In [1]: import numpy as np

In [2]: np.set_printoptions(suppress=True, linewidth=160)

In [3]: K = np.loadtxt("sample1.csv", delimiter=",")

In [4]: K
Out[4]: 
array([[ 0. , -0.9, -2. , -0.2, -0.6,  0.7,  0.6,  0.2,  0.8, -1.6, -0.9, -2.2,  2.3],
       [-0.8, -0.4,  3.5,  1.5,  0.5,  0. , -0.3,  0.1,  0. ,  1.6, -0.6, -1. ,  1.5],
       [-0.3,  2.5, -3.5,  0.1,  1.4,  0.6,  0.6, -2. ,  0.8, -0.5, -2.8,  0.5,  0.9],
       [ 0.1, -1.6,  4. , -0.2,  0.7, -3.2, -0.2,  1.3, -0.9, -0.8, -1.5, -0.9,  0.9],
       [ 0.4, -0.1,  4. , -1.8, -0.6, -0.5,  0.1, -0.3, -0.6, -2.8,  1. ,  1. , -0.8],
       [-0.5, -1.9,  1.5,  0.4,  0.4, -1.6,  0.2,  0.8,  2. , -0.8,  0.3, -0.4, -0.3],
       [-1.8, -0.2, -3. , -0.5, -0.4, -1.8,  0. , -1.6, -0.2,  0.1,  1.2,  0.3, -0.9],
       [ 0.3,  0.3, -3. , -0.6, -0.7, -1.6, -1.2, -0.8, -2. , -0.2, -0.6,  0.5, -0.2],
       [-0.2, -1.2,  8.5,  1.5,  0.3,  0.7,  1.5, -1.3, -1.5, -1.4, -0.2, -0.1,  2.5],
       [-0.3,  1.4,  2. , -0.9, -0.5,  2.1,  1.4,  0.7, -0.2, -0.8, -1.1,  0.7,  1.2],
       [ 1.1,  1.3,  7.5, -0.4,  0.7,  0.2,  1.1, -0.9,  0.8, -1.1,  0.6,  0.5,  1.1],
       [-0.6,  0.6, -0.5, -0.3,  0.1,  0. , -0.2,  1.5, -0.1, -0.2,  0.6, -2. , -0.8]])

In [5]: x = np.array([-8, 1, 7, -9, -8, 7, -9, 2, 5, 2, 1, -7, 6])

In [6]: np.round(K @ (2 * x), 2)
Out[6]: array([ 41.4,  69. , -69.6,  15.8,  42.6,   8.2, -44. , -59.6,  76. ,  64. ,  76.4,  35. ])

In [7]: K @ np.eye(13)[12]
Out[7]: array([ 2.3,  1.5,  0.9,  0.9, -0.8, -0.3, -0.9, -0.2,  2.5,  1.2,  1.1, -0.8])

In [8]: f, v = K[9], K[2]

In [9]: f @ f
Out[9]: np.float64(17.79)

In [10]: pr = (f @ v) / (f @ f) * f

In [11]: np.round(v - pr, 2)
Out[11]: array([-0.28,  2.4 , -3.64,  0.16,  1.44,  0.45,  0.5 , -2.05,  0.81, -0.44, -2.72,  0.45,  0.82])

In [12]: (v - pr) @ f
Out[12]: np.float64(0.0)

In [13]: round(np.linalg.norm(f + v) ** 2 + np.linalg.norm(f - v) ** 2, 2)
Out[13]: np.float64(105.72)

In [14]: f = np.array([1, 0, 3])

In [15]: print(np.round(np.convolve(K[4], f), 2))
[ 0.4 -0.1  5.2 -2.1 11.4 -5.9 -1.7 -1.8 -0.3 -3.7 -0.8 -7.4  2.2  3.  -2.4]

In [16]: def softmax(z):
    ...:     e = np.exp(z - z.max(axis=-1, keepdims=True))
    ...:     return e / e.sum(axis=-1, keepdims=True)
    ...: 

In [17]: np.round(softmax(K[1]), 2)
Out[17]: array([0.01, 0.01, 0.61, 0.08, 0.03, 0.02, 0.01, 0.02, 0.02, 0.09, 0.01, 0.01, 0.08])

In [18]: att = K @ K.T / np.sqrt(13)

In [19]: np.round(softmax(att)[1] @ K, 2)
Out[19]: array([-0.16, -1.06,  8.25,  1.4 ,  0.33,  0.62,  1.41, -1.22, -1.34, -1.29, -0.19, -0.11,  2.39])

In [20]: Y = K / np.sqrt((K ** 2).mean(axis=1, keepdims=True))

In [21]: np.linalg.matrix_rank(Y) == np.linalg.matrix_rank(K)
Out[21]: np.True_

In [22]: Y[0].round(2)
Out[22]: array([ 0.  , -0.72, -1.6 , -0.16, -0.48,  0.56,  0.48,  0.16,  0.64, -1.28, -0.72, -1.76,  1.84])

In [23]: F = np.load("run10.npy")

In [24]: F
Out[24]: 
array([[0., 0., 0., 0., 2., 3., 1., 0., 2., 0.],
       [0., 0., 0., 3., 2., 0., 3., 2., 0., 2.],
       [0., 0., 0., 3., 0., 0., 1., 0., 1., 1.],
       [0., 3., 3., 0., 0., 0., 0., 0., 0., 0.],
       [2., 2., 0., 0., 0., 0., 0., 0., 0., 0.],
       [3., 0., 0., 0., 0., 0., 0., 0., 0., 0.],
       [1., 3., 1., 0., 0., 0., 0., 0., 0., 0.],
       [0., 2., 0., 0., 0., 0., 0., 0., 0., 0.],
       [2., 0., 1., 0., 0., 0., 0., 0., 0., 0.],
       [0., 2., 1., 0., 0., 0., 0., 0., 0., 0.]])

In [25]: f = np.array([1, 3])

In [26]: print(np.convolve(F[2], f))
[0. 0. 0. 3. 9. 0. 1. 3. 1. 4. 3.]

In [27]: np.cross(F[2, :3], F[1, :3])
Out[27]: array([0., 0., 0.])

In [28]: np.array([np.convolve(row, f, "same") for row in F])
Out[28]: 
array([[ 0.,  0.,  0.,  0.,  2.,  9., 10.,  3.,  2.,  6.],
       [ 0.,  0.,  0.,  3., 11.,  6.,  3., 11.,  6.,  2.],
       [ 0.,  0.,  0.,  3.,  9.,  0.,  1.,  3.,  1.,  4.],
       [ 0.,  3., 12.,  9.,  0.,  0.,  0.,  0.,  0.,  0.],
       [ 2.,  8.,  6.,  0.,  0.,  0.,  0.,  0.,  0.,  0.],
       [ 3.,  9.,  0.,  0.,  0.,  0.,  0.,  0.,  0.,  0.],
       [ 1.,  6., 10.,  3.,  0.,  0.,  0.,  0.,  0.,  0.],
       [ 0.,  2.,  6.,  0.,  0.,  0.,  0.,  0.,  0.,  0.],
       [ 2.,  6.,  1.,  3.,  0.,  0.,  0.,  0.,  0.,  0.],
       [ 0.,  2.,  7.,  3.,  0.,  0.,  0.,  0.,  0.,  0.]])

In [29]: np.polyval(f, F[2])
Out[29]: array([3., 3., 3., 6., 3., 3., 4., 3., 4., 4.])

In [30]: np.round(softmax(10 * F[0]), 2) + 0
Out[30]: array([0., 0., 0., 0., 0., 1., 0., 0., 0., 0.])

In [31]: np.round(softmax(F).sum(axis=1), 2)
Out[31]: array([1., 1., 1., 1., 1., 1., 1., 1., 1., 1.])

In [32]: att = F @ F.T / np.sqrt(10)

In [33]: np.round(softmax(att + np.triu(np.full(att.shape, -np.inf), 1)), 2) + 0
Out[33]: 
array([[1.  , 0.  , 0.  , 0.  , 0.  , 0.  , 0.  , 0.  , 0.  , 0.  ],
       [0.  , 1.  , 0.  , 0.  , 0.  , 0.  , 0.  , 0.  , 0.  , 0.  ],
       [0.02, 0.64, 0.34, 0.  , 0.  , 0.  , 0.  , 0.  , 0.  , 0.  ],
       [0.  , 0.  , 0.  , 0.99, 0.  , 0.  , 0.  , 0.  , 0.  , 0.  ],
       [0.05, 0.05, 0.05, 0.3 , 0.56, 0.  , 0.  , 0.  , 0.  , 0.  ],
       [0.04, 0.04, 0.04, 0.04, 0.24, 0.62, 0.  , 0.  , 0.  , 0.  ],
       [0.01, 0.01, 0.01, 0.47, 0.13, 0.03, 0.34, 0.  , 0.  , 0.  ],
       [0.04, 0.04, 0.04, 0.27, 0.15, 0.04, 0.27, 0.15, 0.  , 0.  ],
       [0.04, 0.04, 0.04, 0.11, 0.15, 0.28, 0.11, 0.04, 0.2 , 0.  ],
       [0.02, 0.02, 0.02, 0.39, 0.08, 0.02, 0.21, 0.08, 0.03, 0.11]])

In [34]: np.round(softmax(att)[0] @ F, 2)
Out[34]: array([0.03, 0.04, 0.02, 0.11, 1.94, 2.82, 1.04, 0.06, 1.89, 0.07])

In [35]: f, v = F[6], F[8]

In [36]: f @ f
Out[36]: np.float64(11.0)

In [37]: pr = (f @ v) / (f @ f) * f

In [38]: np.round((v - pr) @ f, 2)
Out[38]: np.float64(0.0)

In [39]: np.linalg.matrix_rank(np.outer(f, v))
Out[39]: np.int64(1)

In [40]: np.outer(f, v)
Out[40]: 
array([[2., 0., 1., 0., 0., 0., 0., 0., 0., 0.],
       [6., 0., 3., 0., 0., 0., 0., 0., 0., 0.],
       [2., 0., 1., 0., 0., 0., 0., 0., 0., 0.],
       [0., 0., 0., 0., 0., 0., 0., 0., 0., 0.],
       [0., 0., 0., 0., 0., 0., 0., 0., 0., 0.],
       [0., 0., 0., 0., 0., 0., 0., 0., 0., 0.],
       [0., 0., 0., 0., 0., 0., 0., 0., 0., 0.],
       [0., 0., 0., 0., 0., 0., 0., 0., 0., 0.],
       [0., 0., 0., 0., 0., 0., 0., 0., 0., 0.],
       [0., 0., 0., 0., 0., 0., 0., 0., 0., 0.]])

In [41]: A = np.loadtxt("w.csv", delimiter=",")

In [42]: A
Out[42]: 
array([[1., 0., 0., 0., 0., 0., 0., 0., 0., 0., 0.],
       [0., 2., 0., 0., 0., 0., 0., 0., 0., 0., 0.],
       [0., 0., 2., 0., 0., 0., 0., 0., 0., 0., 0.],
       [0., 0., 0., 1., 0., 0., 0., 0., 0., 0., 0.],
       [0., 0., 0., 0., 2., 0., 0., 0., 0., 0., 0.],
       [0., 0., 0., 0., 0., 1., 0., 0., 0., 0., 0.],
       [0., 0., 0., 0., 0., 0., 1., 0., 0., 0., 0.],
       [0., 0., 0., 0., 0., 0., 0., 0., 0., 0., 0.],
       [0., 0., 0., 0., 0., 0., 0., 0., 1., 0., 0.],
       [0., 0., 0., 0., 0., 0., 0., 0., 0., 2., 0.],
       [0., 0., 0., 0., 0., 0., 0., 0., 0., 0., 2.]])

In [43]: left, sig, vt = np.linalg.svd(A)

In [44]: sig
Out[44]: array([2., 2., 2., 2., 2., 1., 1., 1., 1., 1., 0.])

In [45]: np.argmax(sig[:-1] / (sig[1:] + 1e-6)) + 1
Out[45]: np.int64(10)

In [46]: Y = left[:, :10] @ np.diag(sig[:10]) @ vt[:10]

In [47]: round(float(np.linalg.norm(A - Y) / np.linalg.norm(A)), 2)
Out[47]: 0.0

In [48]: Y
Out[48]: 
array([[1., 0., 0., 0., 0., 0., 0., 0., 0., 0., 0.],
       [0., 2., 0., 0., 0., 0., 0., 0., 0., 0., 0.],
       [0., 0., 2., 0., 0., 0., 0., 0., 0., 0., 0.],
       [0., 0., 0., 1., 0., 0., 0., 0., 0., 0., 0.],
       [0., 0., 0., 0., 2., 0., 0., 0., 0., 0., 0.],
       [0., 0., 0., 0., 0., 1., 0., 0., 0., 0., 0.],
       [0., 0., 0., 0., 0., 0., 1., 0., 0., 0., 0.],
       [0., 0., 0., 0., 0., 0., 0., 0., 0., 0., 0.],
       [0., 0., 0., 0., 0., 0., 0., 0., 1., 0., 0.],
       [0., 0., 0., 0., 0., 0., 0., 0., 0., 2., 0.],
       [0., 0., 0., 0., 0., 0., 0., 0., 0., 0., 2.]])

In [49]: E = np.load("arr.npy")

In [50]: E
Out[50]: 
array([[ 2.,  1.,  1.,  1.,  0.],
       [ 0.,  1.,  0.,  2.,  0.],
       [ 0.,  0.,  1.,  2.,  0.],
       [ 2.,  0.,  2.,  0.,  0.],
       [ 0.,  0.,  0.,  0., -5.]])

In [51]: x = np.array([-5, 5, -2, 0, 1])

In [52]: target = E @ x

In [53]: c, lr = np.zeros(5), 1 / np.linalg.norm(E, 2) ** 2

In [54]: for i in range(25):
    ...:     c -= lr * E.T @ (E @ c - target)
    ...:     if i % 5 == 0: print(i, round(np.linalg.norm(E @ c - target), 2))
    ...: 
0 9.48
5 2.73
10 1.77
15 1.34
20 1.06

In [55]: print(c.round(2))
[-3.02  1.69 -4.04  1.36  1.  ]
